% ipython --no-banner

In [1]: import numpy as np

In [2]: np.set_printoptions(precision=2, suppress=True, linewidth=100, floatmode="fixed")

In [3]: E = np.load("block2.npy")

In [4]: print(E)
[[0 0 0 1]
 [0 0 1 0]
 [1 0 0 0]
 [0 1 0 0]]

In [5]: x = np.array([1, 1, 5, 0])

In [6]: print(np.abs(np.linalg.eigvals(E)))
[1.00 1.00 1.00 1.00]

In [7]: print(round(np.linalg.det(E), 2))
-1.0

In [8]: print(np.linalg.inv(E))
[[0.00 0.00 1.00 0.00]
 [0.00 0.00 0.00 1.00]
 [0.00 1.00 0.00 0.00]
 [1.00 0.00 0.00 0.00]]

In [9]: f = np.array([0, -3, -2, 0])

In [10]: B = E + np.outer(f, np.eye(4)[1])

In [11]: print(round(np.linalg.det(B) / np.linalg.det(E), 2), np.round(1 + np.linalg.solve(E, f)[1], 2))
1.0 1.0

In [12]: print(np.linalg.matrix_rank(np.linalg.inv(B) - np.linalg.inv(E), tol=1e-8))
1

In [13]: print(np.sort(np.abs(np.linalg.eigvals(E)))[::-1])
[1.00 1.00 1.00 1.00]

In [14]: print(np.linalg.matrix_power(E, 100))
[[1 0 0 0]
 [0 1 0 0]
 [0 0 1 0]
 [0 0 0 1]]

In [15]: pr = np.eye(4)[0]

In [16]: for _ in range(6):
    ...:     pr = pr @ E
    ...:     print(pr.round(2))
    ...: 
[0.00 0.00 0.00 1.00]
[0.00 1.00 0.00 0.00]
[0.00 0.00 1.00 0.00]
[1.00 0.00 0.00 0.00]
[0.00 0.00 0.00 1.00]
[0.00 1.00 0.00 0.00]
